In [1]: import numpy as np

In [2]: import numpy.linalg as la

In [3]: np.set_printoptions(suppress=True, linewidth=160)

In [4]: F = np.load("arr.npy")

In [5]: print(F)
[[  1  -1   1  -1]
 [  1   0   0   0]
 [  1   1   1   1]
 [  1   2   4   8]
 [  1   3   9  27]
 [  1   4  16  64]
 [  1   5  25 125]
 [  1   6  36 216]
 [  1   7  49 343]]

In [6]: out = F[0, 0] * F[1:] - np.outer(F[1:, 0], F[0])

In [7]: out
Out[7]: 
array([[  0,   1,  -1,   1],
       [  0,   2,   0,   2],
       [  0,   3,   3,   9],
       [  0,   4,   8,  28],
       [  0,   5,  15,  65],
       [  0,   6,  24, 126],
       [  0,   7,  35, 217],
       [  0,   8,  48, 344]])

In [8]: F[:, 0] / F[0, 0]
Out[8]: array([1., 1., 1., 1., 1., 1., 1., 1., 1.])

In [9]: la.matrix_rank(out), la.matrix_rank(F)
Out[9]: (np.int64(3), np.int64(4))

In [10]: np.flatnonzero(~out.round(6).any(axis=1))
Out[10]: array([], dtype=int64)

In [11]: np.round(out @ la.pinv(out) @ out, 2) + 0
Out[11]: 
array([[  0.,   1.,  -1.,   1.],
       [  0.,   2.,   0.,   2.],
       [  0.,   3.,   3.,   9.],
       [  0.,   4.,   8.,  28.],
       [  0.,   5.,  15.,  65.],
       [  0.,   6.,  24., 126.],
       [  0.,   7.,  35., 217.],
       [  0.,   8.,  48., 344.]])

In [12]: np.round(np.trace(la.pinv(out) @ out), 2)
Out[12]: np.float64(3.0)

In [13]: A = np.load("x.npy")

In [14]: A.round(2)
Out[14]: 
array([[  1.91,  -4.46,   1.79,  -3.98,   3.8 ,   0.64,   0.31],
       [  0.22,  -8.85,   0.33,  -6.58,  -4.99,  -1.06,   6.4 ],
       [  7.  ,  -3.4 ,  -3.97,  -5.89,   2.67,   2.47,   4.61],
       [ -2.34,  -8.08,  -0.31,   5.1 ,   8.65,   8.47,  -7.04],
       [  1.22,  -4.42,   2.33,  -2.73,   5.26,   1.32,  -1.4 ],
       [ 11.32,   0.84,  -3.31, -10.63,   3.24,  -1.11,   7.35],
       [  9.83,  -3.46,  -6.61,  -9.78,  -1.84,   0.91,  10.32],
       [  3.47,  -2.09,   3.67,  -6.99,   3.87,  -2.48,   1.52],
       [ 11.29,   3.79,  -0.85,  -8.17,  10.05,  -0.24,   1.74],
       [ -3.27, -10.57,   0.14,   0.87,   0.77,   4.64,  -1.04],
       [  1.64,  -8.79,  -4.21,  -1.6 ,   0.11,   5.34,   2.84],
       [  1.35,  -2.16,   4.26,  -1.44,   9.84,   1.5 ,  -5.03],
       [ -3.7 ,  -8.81,   2.77,   1.25,   3.75,   3.68,  -3.7 ]])

In [15]: # rows and columns are dependent

In [16]: out = A / la.norm(A, axis=1, keepdims=True)

In [17]: gram = out @ out.T

In [18]: print(gram[9].round(2))
[ 0.47  0.43  0.11  0.73  0.54 -0.31 -0.06 -0.04 -0.37  1.    0.76  0.25  0.91]

In [19]: (gram - 2 * np.eye(13)).round(6).argmax(axis=1)
Out[19]: array([ 4,  6,  6, 12,  0,  6,  2,  0,  5, 12,  9,  4,  9])
